>>> import numpy as np
>>> np.set_printoptions(precision=2, suppress=True, linewidth=140, legacy="1.25")
>>> data = np.array([[2, 2, 2, 2],
...     [3, -2, 0, 0],
...     [-3, 2, -1, 1],
...     [2, -1, 2, -2],
...     [2, -2, 1, 0],
...     [1, -2, -2, 0],
...     [-3, 1, -3, -3],
...     [0, 1, 3, -3],
...     [-3, 2, -1, 0],
...     [3, 3, -2, -3]])
>>> data
array([[ 2,  2,  2,  2],
       [ 3, -2,  0,  0],
       [-3,  2, -1,  1],
       [ 2, -1,  2, -2],
       [ 2, -2,  1,  0],
       [ 1, -2, -2,  0],
       [-3,  1, -3, -3],
       [ 0,  1,  3, -3],
       [-3,  2, -1,  0],
       [ 3,  3, -2, -3]])
>>> cen = data - data.mean(axis=0)
>>> U, sv, vt = np.linalg.svd(cen, full_matrices=False)
>>> (np.sign(U[:, 0]) == np.sign(U[0, 0])).astype(int)
array([1, 1, 0, 1, 1, 1, 0, 1, 0, 1])
>>> np.abs(vt[-1])
array([0.5 , 0.58, 0.45, 0.45])
>>> np.searchsorted(np.cumsum(sv ** 2) / (sv ** 2).sum(), 0.9) + 1
4
>>> cov = np.cov(data, rowvar=False)
>>> np.median(data, axis=0)
array([ 1.5,  1. , -0.5,  0. ])
>>> cov
array([[ 6.27, -1.96,  1.93,  0.02],
       [-1.96,  3.82, -0.62, -0.42],
       [ 1.93, -0.62,  4.1 ,  0.47],
       [ 0.02, -0.42,  0.47,  3.29]])
>>> np.argwhere(np.triu(np.abs(np.corrcoef(data.T)) > 0.8, 1))
array([], shape=(0, 2), dtype=int64)
>>> data.std(axis=0)
array([2.37, 1.85, 1.92, 1.72])
>>> np.round(np.corrcoef(data[:, 2], data[:, 3])[0, 1], 2)
0.13
>>> np.linalg.eigvalsh(cov)[::-1]
array([8.33, 3.54, 3.32, 2.29])
>>> np.argsort(-data.std(axis=0).round(6), kind="stable")
array([0, 2, 1, 3])
>>> dist = np.linalg.norm(data[:, None] - data[None], axis=-1)
>>> dist.shape
(10, 10)
>>> np.flatnonzero(dist[9] < dist.mean() / 2)
array([9])
>>> np.linalg.norm(data, axis=1)
array([4.  , 3.61, 3.87, 3.61, 3.  , 3.  , 5.29, 4.36, 3.74, 5.57])
>>> proj = data @ np.linalg.solve(data.T @ data, data.T)
>>> np.linalg.matrix_rank(np.eye(10) - proj)
6
>>> np.trace(proj)
4.0
>>> np.allclose(proj @ proj, proj)
True
>>> u, v = data[2], data[1]
>>> u @ v
-13
>>> p = (u @ v) / (u @ u) * u
>>> np.outer(u, v)
array([[-9,  6,  0,  0],
       [ 6, -4,  0,  0],
       [-3,  2,  0,  0],
       [ 3, -2,  0,  0]])
>>> np.round((v - p) @ u, 2)
0.0
>>> A2 = np.array([[3], [0], [-1], [2], [3], [3], [3]])
>>> W2 = np.array([[2, 2, -3, 1, -2, -3, 0, -3, -1, 1, -1, -3, -2]])
>>> J = A2 @ W2
>>> J
array([[ 6,  6, -9,  3, -6, -9,  0, -9, -3,  3, -3, -9, -6],
       [ 0,  0,  0,  0,  0,  0,  0,  0,  0,  0,  0,  0,  0],
       [-2, -2,  3, -1,  2,  3,  0,  3,  1, -1,  1,  3,  2],
       [ 4,  4, -6,  2, -4, -6,  0, -6, -2,  2, -2, -6, -4],
       [ 6,  6, -9,  3, -6, -9,  0, -9, -3,  3, -3, -9, -6],
       [ 6,  6, -9,  3, -6, -9,  0, -9, -3,  3, -3, -9, -6],
       [ 6,  6, -9,  3, -6, -9,  0, -9, -3,  3, -3, -9, -6]])
>>> U, sv, vt = np.linalg.svd(J)
>>> np.argmax(sv[:-1] / (sv[1:] + 1e-6)) + 1
1
>>> A2 = U[:, :1] @ np.diag(sv[:1]) @ vt[:1]
>>> round(np.linalg.norm(J - A2) / np.linalg.norm(J), 2)
0.0
>>> np.linalg.matrix_rank(A2)
1
>>> np.linalg.matrix_rank(J, rtol=0.05)
1
>>> round(np.abs(J - A2).max(), 2)
0.0
